$ python -q
>>> import numpy as np
>>> from numpy import linalg as LA
>>> np.set_printoptions(suppress=True, linewidth=200)
>>> A = np.load("layer15.npy")
>>> A
array([[ -0.01,  -0.41,   1.23,   0.55],
       [ -0.11,  -0.02,  -5.6 ,  -4.15],
       [ -0.63,   0.44,   0.95,   0.81],
       [ -0.12,   0.21,  11.03,   8.17],
       [  0.18,   0.08,  -0.25,  -0.16],
       [  0.09,   0.18,  -5.74,  -3.39],
       [ -0.07,  -0.05, -10.88,  -8.2 ],
       [ -0.04,   0.09,  -9.59,  -7.05],
       [ -0.2 ,  -0.09,  -7.23,  -5.29],
       [  0.14,  -0.37,   7.81,   5.47],
       [  0.27,   0.82,  -0.59,  -1.19],
       [ -0.24,   0.03, -10.07,  -7.18],
       [ -0.45,   0.05,  -6.72,  -5.09],
       [  0.32,  -0.12,  -0.76,  -0.75],
       [ -0.05,   0.03,   9.04,   6.64],
       [  0.09,  -0.56,   2.12,   1.03],
       [ -0.02,   0.48,   5.09,   3.96],
       [ -0.27,   0.1 ,  -2.19,  -1.49],
       [  0.38,   0.44,  -1.72,  -0.52],
       [  0.38,   0.11,  -2.35,  -1.86],
       [  0.32,   0.23,  -9.41,  -7.38],
       [ -0.36,  -0.2 ,   1.06,   1.02],
       [  0.02,  -0.14,  -3.57,  -2.31]])
>>> M2 = np.c_[A[:, :1] @ np.array([[1]]), np.array([1, 0, 0, 1, 0, 0, 2, 2, 2, 1, 1, 1, 0, 1, 0, 2, 1, 2, 0, 2, 1, 1, 0])]
>>> M2
array([[-0.01,  1.  ],
       [-0.11,  0.  ],
       [-0.63,  0.  ],
       [-0.12,  1.  ],
       [ 0.18,  0.  ],
       [ 0.09,  0.  ],
       [-0.07,  2.  ],
       [-0.04,  2.  ],
       [-0.2 ,  2.  ],
       [ 0.14,  1.  ],
       [ 0.27,  1.  ],
       [-0.24,  1.  ],
       [-0.45,  0.  ],
       [ 0.32,  1.  ],
       [-0.05,  0.  ],
       [ 0.09,  2.  ],
       [-0.02,  1.  ],
       [-0.27,  2.  ],
       [ 0.38,  0.  ],
       [ 0.38,  2.  ],
       [ 0.32,  1.  ],
       [-0.36,  1.  ],
       [ 0.02,  0.  ]])
>>> np.round(LA.lstsq(A, M2[:, 0])[0], 2) + 0
array([1., 0., 0., 0.])
>>> np.round(LA.norm(M2 - A @ LA.lstsq(A, M2)[0], axis=0), 2) + 0
array([0.  , 5.17])
>>> LA.matrix_rank(np.c_[A, M2])
np.int64(5)
